% python3 -q
>>> import numpy as np
>>> from numpy import linalg as LA
>>> np.set_printoptions(precision=2, suppress=True, linewidth=200)
>>> J = np.load("arr.npy")
>>> J.round(2) + 0
array([[-1.03, -1.33, -0.48, -0.79,  1.91, -1.02,  2.68, -0.55, -0.38],
       [ 0.77, -0.06, -2.28,  1.94,  1.57,  1.92, -0.04, -0.07, -0.51],
       [ 0.  ,  1.53, -0.38,  0.57,  1.88, -2.64, -1.59, -0.3 , -0.27],
       [ 0.77, -0.83,  0.17, -1.2 ,  1.67,  0.39, -0.73,  2.  ,  2.4 ],
       [ 0.77,  1.6 , -2.45, -2.33, -0.79, -0.05,  0.48, -0.57,  0.49],
       [ 2.84, -1.24, -0.37,  0.43, -0.84, -1.58,  0.63,  1.17, -1.05],
       [ 0.52, -1.96,  0.  , -1.62,  0.56,  0.46, -2.01, -1.76, -1.26],
       [ 1.55, -0.12,  0.7 ,  0.92,  0.03, -0.24,  0.6 , -2.61,  2.24],
       [-1.55, -1.8 , -1.94,  0.89, -1.37, -1.18, -0.85,  0.  ,  1.34]])
>>> np.round(J.T @ J, 2) + 0
array([[16.,  0.,  0.,  0.,  0.,  0.,  0.,  0.,  0.],
       [ 0., 16.,  0.,  0.,  0.,  0.,  0.,  0.,  0.],
       [ 0.,  0., 16.,  0.,  0.,  0.,  0.,  0.,  0.],
       [ 0.,  0.,  0., 16.,  0.,  0.,  0.,  0.,  0.],
       [ 0.,  0.,  0.,  0., 16.,  0.,  0.,  0.,  0.],
       [ 0.,  0.,  0.,  0.,  0., 16.,  0.,  0.,  0.],
       [ 0.,  0.,  0.,  0.,  0.,  0., 16.,  0.,  0.],
       [ 0.,  0.,  0.,  0.,  0.,  0.,  0., 16.,  0.],
       [ 0.,  0.,  0.,  0.,  0.,  0.,  0.,  0., 16.]])
>>> print(round(float(J[:, 6] @ J[:, 7]), 2))
-0.0
>>> LA.norm(J, axis=0)
array([4., 4., 4., 4., 4., 4., 4., 4., 4.])
>>> np.round(J @ J.T, 2) + 0
array([[16.,  0.,  0.,  0.,  0.,  0.,  0.,  0.,  0.],
       [ 0., 16.,  0.,  0.,  0.,  0.,  0.,  0.,  0.],
       [ 0.,  0., 16.,  0.,  0.,  0.,  0.,  0.,  0.],
       [ 0.,  0.,  0., 16.,  0.,  0.,  0.,  0.,  0.],
       [ 0.,  0.,  0.,  0., 16.,  0.,  0.,  0.,  0.],
       [ 0.,  0.,  0.,  0.,  0., 16.,  0.,  0.,  0.],
       [ 0.,  0.,  0.,  0.,  0.,  0., 16.,  0.,  0.],
       [ 0.,  0.,  0.,  0.,  0.,  0.,  0., 16.,  0.],
       [ 0.,  0.,  0.,  0.,  0.,  0.,  0.,  0., 16.]])
>>> LA.svd(J, compute_uv=False)
array([4., 4., 4., 4., 4., 4., 4., 4., 4.])
>>> Q, r_ = LA.qr(J)
>>> np.round(Q @ r_, 2) + 0
array([[-1.03, -1.33, -0.48, -0.79,  1.91, -1.02,  2.68, -0.55, -0.38],
       [ 0.77, -0.06, -2.28,  1.94,  1.57,  1.92, -0.04, -0.07, -0.51],
       [ 0.  ,  1.53, -0.38,  0.57,  1.88, -2.64, -1.59, -0.3 , -0.27],
       [ 0.77, -0.83,  0.17, -1.2 ,  1.67,  0.39, -0.73,  2.  ,  2.4 ],
       [ 0.77,  1.6 , -2.45, -2.33, -0.79, -0.05,  0.48, -0.57,  0.49],
       [ 2.84, -1.24, -0.37,  0.43, -0.84, -1.58,  0.63,  1.17, -1.05],
       [ 0.52, -1.96,  0.  , -1.62,  0.56,  0.46, -2.01, -1.76, -1.26],
       [ 1.55, -0.12,  0.7 ,  0.92,  0.03, -0.24,  0.6 , -2.61,  2.24],
       [-1.55, -1.8 , -1.94,  0.89, -1.37, -1.18, -0.85,  0.  ,  1.34]])
>>> np.trace(Q @ Q.T)
np.float64(9.0)
>>> theta = np.radians(60)
>>> r_ = np.eye(9)
>>> r_[6, 6] = r_[7, 7] = np.cos(theta)
>>> r_[6, 7], r_[7, 6] = -np.sin(theta), np.sin(theta)
>>> r_
array([[ 1.  ,  0.  ,  0.  ,  0.  ,  0.  ,  0.  ,  0.  ,  0.  ,  0.  ],
       [ 0.  ,  1.  ,  0.  ,  0.  ,  0.  ,  0.  ,  0.  ,  0.  ,  0.  ],
       [ 0.  ,  0.  ,  1.  ,  0.  ,  0.  ,  0.  ,  0.  ,  0.  ,  0.  ],
       [ 0.  ,  0.  ,  0.  ,  1.  ,  0.  ,  0.  ,  0.  ,  0.  ,  0.  ],
       [ 0.  ,  0.  ,  0.  ,  0.  ,  1.  ,  0.  ,  0.  ,  0.  ,  0.  ],
       [ 0.  ,  0.  ,  0.  ,  0.  ,  0.  ,  1.  ,  0.  ,  0.  ,  0.  ],
       [ 0.  ,  0.  ,  0.  ,  0.  ,  0.  ,  0.  ,  0.5 , -0.87,  0.  ],
       [ 0.  ,  0.  ,  0.  ,  0.  ,  0.  ,  0.  ,  0.87,  0.5 ,  0.  ],
       [ 0.  ,  0.  ,  0.  ,  0.  ,  0.  ,  0.  ,  0.  ,  0.  ,  1.  ]])
>>> A2 = J @ r_.T
>>> np.abs(A2 - J).max(axis=0)
array([0.  , 0.  , 0.  , 0.  , 0.  , 0.  , 2.53, 2.6 , 0.  ])
>>> LA.svd(J, compute_uv=False), LA.svd(A2, compute_uv=False)
(array([4., 4., 4., 4., 4., 4., 4., 4., 4.]), array([4., 4., 4., 4., 4., 4., 4., 4., 4.]))
>>> np.allclose(LA.norm(J, axis=1), LA.norm(A2, axis=1))
True
